% ipython --no-banner

In [1]: import numpy as np

In [2]: np.set_printoptions(suppress=True, linewidth=160)

In [3]: tidy = lambda a: np.round(a, 2) + 0

In [4]: X = np.loadtxt("w.csv", delimiter=",")

In [5]: X
Out[5]: 
array([[-2.,  1.,  1.,  1.,  1.,  1.],
       [ 1., -2.,  1.,  1.,  1.,  1.],
       [ 1.,  1., -2.,  1.,  1.,  1.],
       [ 1.,  1.,  1., -2.,  1.,  1.],
       [ 1.,  1.,  1.,  1., -2.,  1.],
       [ 1.,  1.,  1.,  1.,  1., -2.]])

In [6]: evals, evecs = np.linalg.eigh(X)

In [7]: x = np.array([-1, -2, -2, -2, 1, -1])

In [8]: tidy(evecs * np.abs(evals) @ evecs.T)
Out[8]: 
array([[3., 0., 0., 0., 0., 0.],
       [0., 3., 0., 0., 0., 0.],
       [0., 0., 3., 0., 0., 0.],
       [0., 0., 0., 3., 0., 0.],
       [0., 0., 0., 0., 3., 0.],
       [0., 0., 0., 0., 0., 3.]])

In [9]: tidy(np.linalg.eigvalsh(X[1:, 1:]))
Out[9]: array([-3., -3., -3., -3.,  2.])

In [10]: tidy(np.sort(np.abs(np.linalg.eigvals(X))))
Out[10]: array([3., 3., 3., 3., 3., 3.])

In [11]: X @ X
Out[11]: 
array([[9., 0., 0., 0., 0., 0.],
       [0., 9., 0., 0., 0., 0.],
       [0., 0., 9., 0., 0., 0.],
       [0., 0., 0., 9., 0., 0.],
       [0., 0., 0., 0., 9., 0.],
       [0., 0., 0., 0., 0., 9.]])

In [12]: tidy(np.abs(np.linalg.eigvals(X)).max())
Out[12]: np.float64(3.0)

In [13]: np.trace(X)
Out[13]: np.float64(-12.0)

In [14]: np.linalg.determinant(X)
Traceback (most recent call last):
  Cell In[14], line 1
    np.linalg.determinant(X)
AttributeError: module 'numpy.linalg' has no attribute 'determinant'


In [15]: evals, evecs = np.linalg.eigvalsh(X)
Traceback (most recent call last):
  Cell In[15], line 1
    evals, evecs = np.linalg.eigvalsh(X)
ValueError: too many values to unpack (expected 2)


In [16]: evals, evecs = np.linalg.eigh(X)

In [17]: tidy(evecs.T @ X @ evecs)
Out[17]: 
array([[-3.,  0.,  0.,  0.,  0.,  0.],
       [ 0., -3.,  0.,  0.,  0.,  0.],
       [ 0.,  0., -3.,  0.,  0.,  0.],
       [ 0.,  0.,  0., -3.,  0.,  0.],
       [ 0.,  0.,  0.,  0., -3.,  0.],
       [ 0.,  0.,  0.,  0.,  0.,  3.]])

In [18]: np.unique(evals.round(6) + 0, return_counts=True)[1]
Out[18]: array([5, 1])

In [19]: evals.sum(), np.trace(X)
Out[19]: (np.float64(-12.0), np.float64(-12.0))

In [20]: tidy(np.abs(evecs[:, -1]))
Out[20]: array([0.41, 0.41, 0.41, 0.41, 0.41, 0.41])

In [21]: np.sort(np.abs(np.fft.fft(X[0]))), tidy(np.sort(np.linalg.svd(X, compute_uv=False)))
Out[21]: (array([3., 3., 3., 3., 3., 3.]), array([3., 3., 3., 3., 3., 3.]))

In [22]: X @ (-1.0) ** np.arange(6)
Out[22]: array([-3.,  3., -3.,  3., -3.,  3.])

In [23]: O, _ = np.linalg.qr(np.array([[0.9, 0.6, -0.3], [-0.8, -0.6, 0.8], [-1.4, 0.1, 1.6]]))

In [24]: evecs, _ = np.linalg.qr(np.array([[1.3, -1.2, 0.0, -0.9, 0.3, 1.7],
    ...:     [-0.5, 0.7, -1.7, -1.1, -0.2, 0.9],
    ...:     [-0.2, 0.4, -1.7, 0.2, -0.5, -2.4],
    ...:     [-0.2, -1.1, 1.7, 1.8, -0.9, -0.2],
    ...:     [1.1, 1.1, 1.0, 0.8, -0.2, -0.1],
    ...:     [0.6, 1.2, 0.3, 0.3, 2.0, -0.8]]))

In [25]: sig = 10 * 0.9 ** np.arange(3)

In [26]: data = O[:, :3] * sig @ evecs[:3]

In [27]: tidy(data)
Out[27]: 
array([[ 5.18, -4.85, -2.57, -4.1 , -1.19, -1.65],
       [-3.68,  2.75, -2.95, -5.3 ,  1.74,  3.98],
       [-3.62,  2.12, -6.08,  1.2 , -0.81, -5.94]])

In [28]: np.count_nonzero(data)
Out[28]: np.int64(18)

In [29]: np.linalg.rank(data)
Traceback (most recent call last):
  Cell In[29], line 1
    np.linalg.rank(data)
AttributeError: module 'numpy.linalg' has no attribute 'rank'


In [30]: tidy(np.abs(data).max())
Out[30]: np.float64(6.08)

In [31]: tidy(np.linalg.svd(data, compute_uv=False))
Out[31]: array([10. ,  9. ,  8.1])

In [32]: tidy(data.sum(axis=0))
Out[32]: array([ -2.12,   0.01, -11.6 ,  -8.21,  -0.26,  -3.61])

In [33]: tidy(data.mean(axis=0))
Out[33]: array([-0.71,  0.  , -3.87, -2.74, -0.09, -1.2 ])

In [34]: x = np.array([0, -4, -4, -1, -1, -2])

In [35]: tidy(data @ np.eye(6)[2])
Out[35]: array([-2.57, -2.95, -6.08])

In [36]: (data @ x).argmax()
Out[36]: np.int64(0)

In [37]: tidy(data @ x)
Out[37]: array([38.28, -3.58, 27.35])

In [38]: feats = np.loadtxt("layer9.csv", delimiter=",")

In [39]: tidy(feats)
Out[39]: 
array([[ 0.68, -0.76, -0.9 , -0.8 , -1.06, -0.22, -0.59],
       [ 1.58,  1.09, -0.08,  0.  ,  0.25, -0.43,  0.24],
       [-0.56,  0.71,  0.39, -1.63,  0.31, -0.37, -0.38],
       [ 0.23,  0.16,  1.23, -0.23, -1.29,  0.6 ,  0.59],
       [ 0.68, -0.51,  0.24, -0.48,  0.87,  1.45, -0.37],
       [-0.11,  0.78,  0.18,  0.63, -0.44,  0.36, -1.62],
       [ 0.45, -0.91,  1.2 ,  0.17,  0.33, -1.02, -0.59]])

In [40]: W = np.array([[2, -4, 7, -1],
    ...:     [-5, -8, -7, 8],
    ...:     [-4, 0, -7, -9],
    ...:     [3, 1, -9, 9],
    ...:     [-6, -8, 8, 0],
    ...:     [-3, -6, 8, 6],
    ...:     [9, 5, -3, -6]])

In [41]: c = np.array([2, -2, 1, -2])

In [42]: H = np.maximum(feats @ W + c, 0)

In [43]: (H > 0).astype(int)
Out[43]: 
array([[1, 1, 1, 0],
       [1, 0, 1, 1],
       [0, 0, 1, 0],
       [1, 1, 0, 0],
       [0, 0, 1, 0],
       [0, 0, 0, 1],
       [0, 1, 0, 0]])

In [44]: tidy(H)
Out[44]: 
array([[10.06,  7.38, 16.14,  0.  ],
       [ 1.99,  0.  ,  2.81,  1.82],
       [ 0.  ,  0.  ,  4.63,  0.  ],
       [ 7.31,  5.29,  0.  ,  0.  ],
       [ 0.  ,  0.  , 31.64,  0.  ],
       [ 0.  ,  0.  ,  0.  , 20.26],
       [ 0.  ,  4.2 ,  0.  ,  0.  ]])

In [45]: tidy((H > 0).mean(axis=0))
Out[45]: array([0.43, 0.43, 0.57, 0.29])

In [46]: np.linalg.matrix_rank(H)
Out[46]: np.int64(4)

In [47]: cent = np.array([[3, 3], [0, 3], [0, 3], [1, 4]])

In [48]: (H @ cent).round(6).argmax(axis=1)
Out[48]: array([1, 1, 1, 1, 1, 1, 1])

In [49]: tidy(H @ cent)
Out[49]: 
array([[ 30.18, 100.72],
       [  7.79,  21.69],
       [  0.  ,  13.9 ],
       [ 21.94,  37.81],
       [  0.  ,  94.93],
       [ 20.26,  81.04],
       [  0.  ,  12.6 ]])

In [50]: O, r_ = np.linalg.qr(feats)

In [51]: np.abs(np.diag(r_))
Out[51]: array([2., 2., 2., 2., 2., 2., 2.])

In [52]: abs(r_[0, 0]), tidy(np.linalg.norm(feats[:, 0]))
Out[52]: (np.float64(2.0), np.float64(2.0))
